>>> import numpy as np
>>> np.set_printoptions(precision=2, suppress=True, linewidth=200, legacy="1.25")
>>> def rnd(a):
...     return np.round(a, 2) + 0
... 
>>> W0 = np.array([[0.5, 2.5, 0.7, 0.9, -0.3],
...     [1.3, 2.4, -0.7, -0.5, -1.8],
...     [0.5, 1.2, 1.7, 0.5, -1.4],
...     [-0.9, -0.1, 0.8, -1.7, -1.2]])
>>> W0
array([[ 0.5,  2.5,  0.7,  0.9, -0.3],
       [ 1.3,  2.4, -0.7, -0.5, -1.8],
       [ 0.5,  1.2,  1.7,  0.5, -1.4],
       [-0.9, -0.1,  0.8, -1.7, -1.2]])
>>> A2 = np.array([[0, -3], [-2, 3]])
>>> basis = np.kron(A2, W0)
>>> print(np.linalg.matrix_rank(basis))
8
>>> rnd(np.linalg.norm(basis, 2)), rnd(np.linalg.norm(A2, 2) * np.linalg.norm(W0, 2))
(20.04, 20.04)
>>> print(basis.shape)
(8, 10)
>>> th = np.radians(135)
>>> R = np.eye(5)
>>> R[4, 4] = R[3, 3] = np.cos(th)
>>> R[4, 3], R[3, 4] = -np.sin(th), np.sin(th)
>>> rnd(R)
array([[ 1.  ,  0.  ,  0.  ,  0.  ,  0.  ],
       [ 0.  ,  1.  ,  0.  ,  0.  ,  0.  ],
       [ 0.  ,  0.  ,  1.  ,  0.  ,  0.  ],
       [ 0.  ,  0.  ,  0.  , -0.71,  0.71],
       [ 0.  ,  0.  ,  0.  , -0.71, -0.71]])
>>> A2 = W0 @ R.T
>>> rnd(np.abs(A2 - W0).max(axis=0))
array([0.  , 0.  , 0.  , 2.05, 3.43])
>>> np.allclose(np.linalg.norm(W0, axis=1), np.linalg.norm(A2, axis=1))
True
>>> X = np.array([[-15, 3, 6, 12], [-23, 3, 9, 17], [-5, -7, 1, -3], [17, -5, -7, -15]])
>>> # rows and columns are dependent
>>> rng = np.random.default_rng(29396)
>>> z = rng.permutation(4)
>>> z
array([2, 3, 1, 0])
>>> A2 = X[z][:, z]
>>> rnd(np.sort(np.abs(np.linalg.eigvals(A2))))
array([ 0.  ,  0.  ,  6.76, 19.24])
>>> print(rnd(np.linalg.det(A2)), rnd(np.linalg.det(X[z])))
0.0 0.0
>>> np.allclose(A2, X)
False
>>> np.diag(A2)
array([  1, -15,   3, -15])
>>> A2
array([[  1,  -3,  -7,  -5],
       [ -7, -15,  -5,  17],
       [  9,  17,   3, -23],
       [  6,  12,   3, -15]])
>>> arr = np.loadtxt("w.csv", delimiter=",")
>>> arr
array([[ 1.9,  2. , -1. , -0.6],
       [-1.1,  0.3,  1.9,  0. ],
       [-0.4,  2.4, -1.7, -0.1],
       [-0.5,  0. ,  0.1,  0.6]])
>>> cov = arr.T @ arr
>>> print(rnd(cov))
[[ 5.23  2.51 -3.36 -1.4 ]
 [ 2.51  9.85 -5.51 -1.44]
 [-3.36 -5.51  7.51  0.83]
 [-1.4  -1.44  0.83  0.73]]
>>> print(np.trace(cov), (arr ** 2).sum())
23.32 23.32
>>> np.linalg.matrix_rank(cov)
4
>>> rnd(np.linalg.eigvalsh(cov)[::-1])
array([16.14,  4.41,  2.55,  0.21])
>>> M = np.loadtxt("run11.csv", delimiter=",")
>>> M
array([[11.,  5.,  3.,  7.,  3.],
       [ 5.,  5.,  2.,  4.,  2.],
       [ 3.,  2.,  2.,  4.,  2.],
       [ 7.,  4.,  4., 10.,  4.],
       [ 3.,  2.,  2.,  4.,  2.]])
>>> # columns 2 and 4 are equal
>>> Uu, sig, Vh = np.linalg.svd(M)
>>> np.argmax(sig[:-1] / (sig[1:] + 1e-6)) + 1
4
>>> A2 = Uu[:, :4] @ np.diag(sig[:4]) @ Vh[:4]
>>> rnd(np.abs(M - A2).max())
0.0
>>> rnd(np.linalg.norm(M - A2) / np.linalg.norm(M))
0.0
>>> np.linalg.matrix_rank(A2)
4
>>> rnd(np.linalg.norm(M - A2, 2)), rnd(sig[4])
(0.0, 0.0)
>>> np.einsum("ij,ji->", M, M)
558.0
>>> rnd(np.linalg.det(2 * M)), rnd(np.linalg.det(M))
(0.0, 0.0)
>>> np.kron(np.eye(2, dtype=int), M)
array([[11.,  5.,  3.,  7.,  3.,  0.,  0.,  0.,  0.,  0.],
       [ 5.,  5.,  2.,  4.,  2.,  0.,  0.,  0.,  0.,  0.],
       [ 3.,  2.,  2.,  4.,  2.,  0.,  0.,  0.,  0.,  0.],
       [ 7.,  4.,  4., 10.,  4.,  0.,  0.,  0.,  0.,  0.],
       [ 3.,  2.,  2.,  4.,  2.,  0.,  0.,  0.,  0.,  0.],
       [ 0.,  0.,  0.,  0.,  0., 11.,  5.,  3.,  7.,  3.],
       [ 0.,  0.,  0.,  0.,  0.,  5.,  5.,  2.,  4.,  2.],
       [ 0.,  0.,  0.,  0.,  0.,  3.,  2.,  2.,  4.,  2.],
       [ 0.,  0.,  0.,  0.,  0.,  7.,  4.,  4., 10.,  4.],
       [ 0.,  0.,  0.,  0.,  0.,  3.,  2.,  2.,  4.,  2.]])
>>> rnd(np.linalg.det(M[::-1]))
0.0
>>> vals, V = np.linalg.eigh(M)
>>> (vals > 1e-8).sum(), (vals < -1e-8).sum()
(4, 0)
>>> print(rnd(V @ np.diag(vals) @ V.T))
[[11.  5.  3.  7.  3.]
 [ 5.  5.  2.  4.  2.]
 [ 3.  2.  2.  4.  2.]
 [ 7.  4.  4. 10.  4.]
 [ 3.  2.  2.  4.  2.]]
>>> np.unique(vals.round(6) + 0, return_counts=True)[1]
array([1, 1, 1, 1, 1])
>>> rnd(np.linalg.svd(M, compute_uv=False))
array([23.15,  4.1 ,  2.21,  0.53,  0.  ])
>>> np.argsort(-np.linalg.norm(M, axis=0).round(6), kind="stable")[:3]
array([0, 3, 1])
>>> np.linalg.cond(M) > 100
True
>>> np.linalg.matrix_rank(M, rtol=0.1)
2
>>> feats = np.loadtxt("out13.csv", delimiter=",")
>>> feats
array([[ 7., -2., -4.,  2.],
       [-2.,  4.,  2., -1.],
       [-4.,  2.,  7., -2.],
       [ 2., -1., -2.,  4.]])
>>> # symmetric
>>> vals, V = np.linalg.eigh(feats)
>>> x = np.array([-5, -2, 5, 2])
>>> rnd(V * np.abs(vals) @ V.T)
array([[ 7., -2., -4.,  2.],
       [-2.,  4.,  2., -1.],
       [-4.,  2.,  7., -2.],
       [ 2., -1., -2.,  4.]])
>>> rnd(V * np.maximum(vals, 0) @ V.T)
array([[ 7., -2., -4.,  2.],
       [-2.,  4.,  2., -1.],
       [-4.,  2.,  7., -2.],
       [ 2., -1., -2.,  4.]])
>>> proj = np.triu(np.array([[1, 2, 3, 2], [0, 0, 2, 0], [3, 1, 2, 0], [2, 2, 2, 1]]), 1) + np.eye(4)
>>> A2 = proj @ feats @ np.linalg.inv(proj)
>>> rnd(np.linalg.det(A2))
351.0
>>> rnd(np.poly(A2))
array([   1.,  -22.,  144., -378.,  351.])
>>> print(A2)
[[ -5.  20.  -8.  12.]
 [-10.  28. -10.  15.]
 [ -4.  10.  -1.   6.]
 [  2.  -5.   2.   0.]]
>>> proj @ feats - feats @ proj
array([[-12.,  -2.,   4., -14.],
       [ -8.,   8.,  12.,   0.],
       [  0.,   8.,   8.,   8.],
       [  0.,  -4.,  -4.,  -4.]])
>>> np.trace(A2), np.trace(feats)
(22.0, 22.0)
>>> np.linalg.matrix_rank(A2)
4
>>> vals, V = np.linalg.eig(A2)
>>> rnd(vals)
array([13.,  3.,  3.,  3.])
>>> rnd(np.sort(np.linalg.eigvals(np.linalg.inv(A2))))
array([0.08, 0.33, 0.33, 0.33])
>>> rnd(A2 @ V[:, 0] - vals[0] * V[:, 0])
array([0., 0., 0., 0.])
>>> rnd(np.sort(np.linalg.eigvals(A2 @ A2)))
array([  9.,   9.,   9., 169.])
>>> m1 = np.load("arr.npy")
>>> m1
array([[-4,  1, -3, -3,  2, -3],
       [ 1,  4, -1, -2,  1, -1],
       [-3, -1,  2,  1,  1,  0],
       [-3, -2,  1,  2,  0,  2],
       [ 2,  1,  1,  0,  4, -4],
       [-3, -1,  0,  2, -4,  4]])
>>> # symmetric
>>> A2 = np.linalg.invert(m1)
Traceback (most recent call last):
  File "<python-input-81>", line 1, in <module>
    A2 = np.linalg.invert(m1)
         ^^^^^^^^^^^^^^^^
AttributeError: module 'numpy.linalg' has no attribute 'invert'
>>> A2 = np.linalg.inv(m1)
>>> print(rnd(np.linalg.cond(m1)))
11.84
>>> print(np.allclose(A2, m1.T))
False
>>> rnd(np.linalg.slogdet(m1)[0])
1.0
>>> rnd(np.sort(np.abs(np.linalg.eigvals(m1))))
array([ 0.89,  0.92,  2.56,  5.49,  6.64, 10.56])
>>> rnd(np.linalg.det(m1))
808.0
>>> np.allclose(m1, m1.T)
True
>>> np.trace(m1)
12
>>> (m1 + m1.T) / 2
array([[-4.,  1., -3., -3.,  2., -3.],
       [ 1.,  4., -1., -2.,  1., -1.],
       [-3., -1.,  2.,  1.,  1.,  0.],
       [-3., -2.,  1.,  2.,  0.,  2.],
       [ 2.,  1.,  1.,  0.,  4., -4.],
       [-3., -1.,  0.,  2., -4.,  4.]])
>>> x = np.array([0, 7, -2, 8, -3, -6])
>>> y = m1 @ x
>>> y
array([  1,  17,  -6, -12,  17,  -3])
>>> rnd(np.linalg.solve(m1.T, m1[0]))
array([1., 0., 0., 0., 0., 0.])
>>> rnd(np.linalg.solve(m1, y + m1[:, 2]))
array([ 0.,  7., -1.,  8., -3., -6.])
>>> rnd(np.linalg.solve(m1, -2 * y))
array([  0., -14.,   4., -16.,   6.,  12.])
>>> vals, V = np.linalg.eigvalsh(m1)
Traceback (most recent call last):
  File "<python-input-97>", line 1, in <module>
    vals, V = np.linalg.eigvalsh(m1)
    ^^^^^^^
ValueError: too many values to unpack (expected 2)
>>> vals, V = np.linalg.eigh(m1)
>>> print(rnd(vals))
[-6.64 -0.89  0.92  2.56  5.49 10.56]
>>> print(rnd(np.linalg.svd(m1, compute_uv=False)))
[10.56  6.64  5.49  2.56  0.92  0.89]
>>> print(np.unique(vals.round(6) + 0, return_counts=True)[1])
[1 1 1 1 1 1]
>>> rnd(V.T @ V)
array([[1., 0., 0., 0., 0., 0.],
       [0., 1., 0., 0., 0., 0.],
       [0., 0., 1., 0., 0., 0.],
       [0., 0., 0., 1., 0., 0.],
       [0., 0., 0., 0., 1., 0.],
       [0., 0., 0., 0., 0., 1.]])
>>> vals, V = np.linalg.eigh(m1)
>>> x = np.array([-2, -2, -1, 3, 2, 3])
>>> rnd(np.linalg.eigvalsh(m1[1:, 1:]))
array([-0.98,  0.85,  1.9 ,  5.19,  9.04])
>>> print(x @ m1 @ x)
126
>>> mat = np.array([[-5, 0, -2, -5, 1],
...     [0, -5, 0, -2, -5],
...     [-2, 0, -5, 0, -2],
...     [-5, -2, 0, -5, 0],
...     [1, -5, -2, 0, -5]])
>>> proj = np.triu(np.array([[2, 1, 0, 0, 2],
...     [0, 1, 0, 1, 2],
...     [1, 0, 0, 0, 2],
...     [2, 0, 2, 2, 0],
...     [1, 0, 0, 0, 0]]), 1) + np.eye(5)
>>> A2 = proj @ mat @ np.linalg.inv(proj)
>>> print(rnd(np.linalg.det(A2)))
-287.0
>>> print(rnd(np.poly(A2)))
[   1.   25.  187.  297. -719.  287.]
>>> A2
array([[ -3., -12.,  -6.,   5.,  28.],
       [ -3., -14.,  -4.,   7.,  27.],
       [  0., -10.,  -9.,  10.,  26.],
       [ -5.,   3.,   0.,  -8.,   4.],
       [  1.,  -6.,  -2.,   6.,   9.]])
>>> proj @ mat - mat @ proj
array([[  2., -10.,  -4.,  -2.,  -1.],
       [ -3., -12.,  -4.,   0.,   0.],
       [  2.,  -8.,  -4.,   0.,   4.],
       [  0.,   5.,   0.,   2.,  14.],
       [  0.,  -1.,   0.,   5.,  12.]])
>>> F = np.load("mat.npy")
>>> F
array([[ 1,  6, -1, -2],
       [-3,  2,  3, -4],
       [-1,  5,  1, -7],
       [-3,  2,  3, -4],
       [ 0,  0,  0,  0],
       [ 0,  0,  0,  0],
       [-1,  3,  1,  1],
       [ 0,  0,  0,  0],
       [-3, -1,  1, -1],
       [ 0,  3,  2, -3],
       [ 0,  0,  0,  0],
       [-1,  3,  1,  1],
       [-1,  3,  1,  1],
       [ 1,  6, -1, -2],
       [ 0,  0,  0,  0]])
>>> d = np.linalg.norm(F[:, None] - F[None], axis=-1)
>>> d[5].round(6).argsort(kind="stable")[:4]
array([ 4,  5,  7, 10])
>>> (d + 1e9 * np.eye(15)).round(6).argmin(axis=1)
array([13,  3,  9,  1,  5,  4, 11,  4,  4,  1,  4,  6,  6,  0,  4])
>>> print(d.shape)
(15, 15)
>>> rnd(d[5])
array([6.48, 6.16, 8.72, 6.16, 0.  , 0.  , 3.46, 0.  , 3.46, 4.69, 0.  , 3.46, 3.46, 6.48, 0.  ])
>>> print(np.unravel_index(d.round(6).argmax(), d.shape))
(2, 4)
>>> np.linalg.matrix_rank(d ** 2)
6
